% ipython --no-banner

In [1]: import numpy as np

In [2]: import numpy.linalg as la

In [3]: np.set_printoptions(suppress=True, linewidth=120)

In [4]: W0 = np.loadtxt("mat.csv", delimiter=",")

In [5]: W0.round(2)
Out[5]: 
array([[ 0.94,  0.15, -0.17, -0.05,  0.04],
       [ 0.15,  0.39,  0.37, -0.28,  0.04],
       [-0.17,  0.37,  0.48, -0.24,  0.16],
       [-0.05, -0.28, -0.24,  0.31,  0.28],
       [ 0.04,  0.04,  0.16,  0.28,  0.88]])

In [6]: # equal to its transpose

In [7]: r0, g = W0[2], W0[3]

In [8]: np.round(r0 @ g, 2)
Out[8]: np.float64(-0.24)

In [9]: round(r0 @ r0, 2)
Out[9]: np.float64(0.48)

In [10]: pr = (r0 @ g) / (r0 @ r0) * r0

In [11]: round((g - pr) @ r0, 2)
Out[11]: np.float64(-0.0)

In [12]: la.matrix_rank(np.outer(r0, g))
Out[12]: np.int64(1)

In [13]: x = np.array([2, 1, 2, 2, 3])

In [14]: np.round(W0 @ x, 2)
Out[14]: array([1.72, 1.01, 0.99, 0.61, 3.64])

In [15]: np.round(np.eye(5) - W0, 2)
Out[15]: 
array([[ 0.06, -0.15,  0.17,  0.05, -0.04],
       [-0.15,  0.61, -0.37,  0.28, -0.04],
       [ 0.17, -0.37,  0.52,  0.24, -0.16],
       [ 0.05,  0.28,  0.24,  0.69, -0.28],
       [-0.04, -0.04, -0.16, -0.28,  0.12]])

In [16]: E = 0.7 ** np.abs(np.subtract.outer(np.arange(3), np.arange(3)))

In [17]: E.round(2)
Out[17]: 
array([[1.  , 0.7 , 0.49],
       [0.7 , 1.  , 0.7 ],
       [0.49, 0.7 , 1.  ]])

In [18]: # symmetric, so the eigenvalues are real

In [19]: W1 = np.array([[2, 2, 2, -1, 1], [1, 2, -1, -1, 2], [1, 0, 2, -2, 2]])

In [20]: c = np.array([-2, -1, 0, -1, -1])

In [21]: hid = np.maximum(E @ W1 + c, 0)

In [22]: hid.round(2)
Out[22]: 
array([[1.19, 2.4 , 2.28, 0.  , 2.38],
       [1.1 , 2.4 , 1.8 , 0.  , 3.1 ],
       [0.68, 1.38, 2.28, 0.  , 2.89]])

In [23]: la.matrix_rank(hid)
Out[23]: np.int64(3)

In [24]: (hid > 0).mean(axis=0)
Out[24]: array([1., 1., 1., 0., 1.])

In [25]: Z = np.array([[1, 2, 1], [1, 2, 0], [0, 2, 1], [0, 0, 2], [0, 1, 0]])

In [26]: np.round(hid @ Z, 2)
Out[26]: 
array([[ 3.59, 14.12,  3.47],
       [ 3.5 , 13.7 ,  2.9 ],
       [ 2.06, 11.57,  2.96]])

In [27]: (hid @ Z).round(6).argmax(axis=1)
Out[27]: array([1, 1, 1])

In [28]: L = la.cholesky(E)

In [29]: round(float(np.prod(np.diag(L)) ** 2), 2), round(la.det(E), 2)
Out[29]: (0.26, np.float64(0.26))

In [30]: np.round(E / np.sqrt(np.outer(np.diag(E), np.diag(E))), 2)
Out[30]: 
array([[1.  , 0.7 , 0.49],
       [0.7 , 1.  , 0.7 ],
       [0.49, 0.7 , 1.  ]])

In [31]: L.round(2)
Out[31]: 
array([[1.  , 0.  , 0.  ],
       [0.7 , 0.71, 0.  ],
       [0.49, 0.5 , 0.71]])
